$ ipython --no-banner

In [1]: import numpy as np

In [2]: import numpy.linalg as la

In [3]: np.set_printoptions(precision=1, suppress=True, linewidth=100, legacy="1.25")

In [4]: feats = np.load("w.npy")

In [5]: print(feats)
[[1 0 0 0 0 0 0 0 0 0]
 [0 0 0 0 0 0 0 0 0 0]
 [0 0 1 0 0 0 0 0 0 0]
 [0 0 0 0 0 0 0 0 0 0]
 [0 0 0 0 0 0 0 0 0 0]
 [0 0 0 0 0 0 0 0 0 0]
 [0 0 0 0 0 0 2 0 0 0]
 [0 0 0 0 0 0 0 0 0 0]
 [0 0 0 0 0 0 0 0 1 0]
 [0 0 0 0 0 0 0 0 0 1]]

In [6]: rng = np.random.default_rng(4072)

In [7]: lab = rng.permutation(10)

In [8]: print(lab)
[2 0 7 5 4 9 1 3 8 6]

In [9]: B = feats[lab][:, lab]

In [10]: print(np.sort(np.abs(la.eigvals(B))))
[0. 0. 0. 0. 0. 1. 1. 1. 1. 2.]

In [11]: print(round(float(la.det(B)), 1), round(float(la.det(feats[lab])), 1))
0.0 0.0

In [12]: print(B)
[[1 0 0 0 0 0 0 0 0 0]
 [0 1 0 0 0 0 0 0 0 0]
 [0 0 0 0 0 0 0 0 0 0]
 [0 0 0 0 0 0 0 0 0 0]
 [0 0 0 0 0 0 0 0 0 0]
 [0 0 0 0 0 1 0 0 0 0]
 [0 0 0 0 0 0 0 0 0 0]
 [0 0 0 0 0 0 0 0 0 0]
 [0 0 0 0 0 0 0 0 1 0]
 [0 0 0 0 0 0 0 0 0 2]]

In [13]: print(np.diag(B))
[1 1 0 0 0 1 0 0 1 2]

In [14]: print(B[:, 3] @ B[:, 5])
0

In [15]: print(la.svd(B, compute_uv=False))
[2. 1. 1. 1. 1. 0. 0. 0. 0. 0.]

In [16]: print(la.pinv(B))
[[1.  0.  0.  0.  0.  0.  0.  0.  0.  0. ]
 [0.  1.  0.  0.  0.  0.  0.  0.  0.  0. ]
 [0.  0.  0.  0.  0.  0.  0.  0.  0.  0. ]
 [0.  0.  0.  0.  0.  0.  0.  0.  0.  0. ]
 [0.  0.  0.  0.  0.  0.  0.  0.  0.  0. ]
 [0.  0.  0.  0.  0.  1.  0.  0.  0.  0. ]
 [0.  0.  0.  0.  0.  0.  0.  0.  0.  0. ]
 [0.  0.  0.  0.  0.  0.  0.  0.  0.  0. ]
 [0.  0.  0.  0.  0.  0.  0.  0.  1.  0. ]
 [0.  0.  0.  0.  0.  0.  0.  0.  0.  0.5]]

In [17]: print(round(la.norm(feats), 1))
2.8

In [18]: print(np.diff(feats, axis=0))
[[-1  0  0  0  0  0  0  0  0  0]
 [ 0  0  1  0  0  0  0  0  0  0]
 [ 0  0 -1  0  0  0  0  0  0  0]
 [ 0  0  0  0  0  0  0  0  0  0]
 [ 0  0  0  0  0  0  0  0  0  0]
 [ 0  0  0  0  0  0  2  0  0  0]
 [ 0  0  0  0  0  0 -2  0  0  0]
 [ 0  0  0  0  0  0  0  0  1  0]
 [ 0  0  0  0  0  0  0  0 -1  1]]

In [19]: print(feats - feats[0])
[[ 0  0  0  0  0  0  0  0  0  0]
 [-1  0  0  0  0  0  0  0  0  0]
 [-1  0  1  0  0  0  0  0  0  0]
 [-1  0  0  0  0  0  0  0  0  0]
 [-1  0  0  0  0  0  0  0  0  0]
 [-1  0  0  0  0  0  0  0  0  0]
 [-1  0  0  0  0  0  2  0  0  0]
 [-1  0  0  0  0  0  0  0  0  0]
 [-1  0  0  0  0  0  0  0  1  0]
 [-1  0  0  0  0  0  0  0  0  1]]

In [20]: left, s, Vt = la.svd(feats)

In [21]: print(np.argmax(s[:-1] / (s[1:] + 1e-6)) + 1)
5

In [22]: B = left[:, :5] @ np.diag(s[:5]) @ Vt[:5]

In [23]: print(np.abs(feats - B).max())
0.0

In [24]: print(np.round(la.norm(feats - B) / la.norm(feats), 1))
0.0

In [25]: print([round(float(x), 1) for x in la.svd(feats, compute_uv=False)[:3]])
[2.0, 1.0, 1.0]

In [26]: print(la.cond(feats) > 100)
True

In [27]: J = np.load("run9.npy")

In [28]: print(J)
[[ 1  0  0  0  0  0  0  0  0  0  0  0]
 [ 3  1  0  0  0  0  0  0  0  0  0  0]
 [-1  2  1  0  0  0  0  0  0  0  0  0]
 [ 0  0  1  1  0  0  0  0  0  0  0  0]
 [-3  2 -2 -2  1  0  0  0  0  0  0  0]
 [ 0 -1  2 -2  3  1  0  0  0  0  0  0]
 [-2  0  3 -3  2 -3  1  0  0  0  0  0]
 [ 3  2  3  1 -1 -3 -1  1  0  0  0  0]
 [-1  0  3  1  0 -1 -1  1  1  0  0  0]
 [ 0  2  1  1 -3  3 -1 -1 -2  1  0  0]
 [ 0  1  2  0 -1  0 -3  1 -3  3  1  0]
 [ 3 -3 -2  2  0  1  0 -3 -2 -3 -3  1]]

In [29]: # triangular

In [30]: u, r1 = J[9], J[10]

In [31]: print(u @ r1)
18

In [32]: print(u @ u)
31

In [33]: p = (u @ r1) / (u @ u) * u

In [34]: print(np.outer(u, r1))
[[ 0  0  0  0  0  0  0  0  0  0  0  0]
 [ 0  2  4  0 -2  0 -6  2 -6  6  2  0]
 [ 0  1  2  0 -1  0 -3  1 -3  3  1  0]
 [ 0  1  2  0 -1  0 -3  1 -3  3  1  0]
 [ 0 -3 -6  0  3  0  9 -3  9 -9 -3  0]
 [ 0  3  6  0 -3  0 -9  3 -9  9  3  0]
 [ 0 -1 -2  0  1  0  3 -1  3 -3 -1  0]
 [ 0 -1 -2  0  1  0  3 -1  3 -3 -1  0]
 [ 0 -2 -4  0  2  0  6 -2  6 -6 -2  0]
 [ 0  1  2  0 -1  0 -3  1 -3  3  1  0]
 [ 0  0  0  0  0  0  0  0  0  0  0  0]
 [ 0  0  0  0  0  0  0  0  0  0  0  0]]

In [35]: print(r1 - p)
[ 0.  -0.2  1.4 -0.6  0.7 -1.7 -2.4  1.6 -1.8  2.4  1.   0. ]

In [36]: print(round(float(la.norm(u + r1) ** 2 + la.norm(u - r1) ** 2), 1))
132.0

In [37]: B = np.array([[2, 1], [0, 3]])

In [38]: m1 = np.kron(np.eye(2, dtype=int), B)

In [39]: print(m1)
[[2 1 0 0]
 [0 3 0 0]
 [0 0 2 1]
 [0 0 0 3]]

In [40]: vec = np.array([1, 1, 2, 0])

In [41]: rhs = m1 @ vec

In [42]: print(rhs)
[3 3 4 0]

In [43]: print(la.solve(m1.T, m1[0]))
[1. 0. 0. 0.]

In [44]: print(la.solve(m1, -1 * rhs))
[-1. -1. -2.  0.]
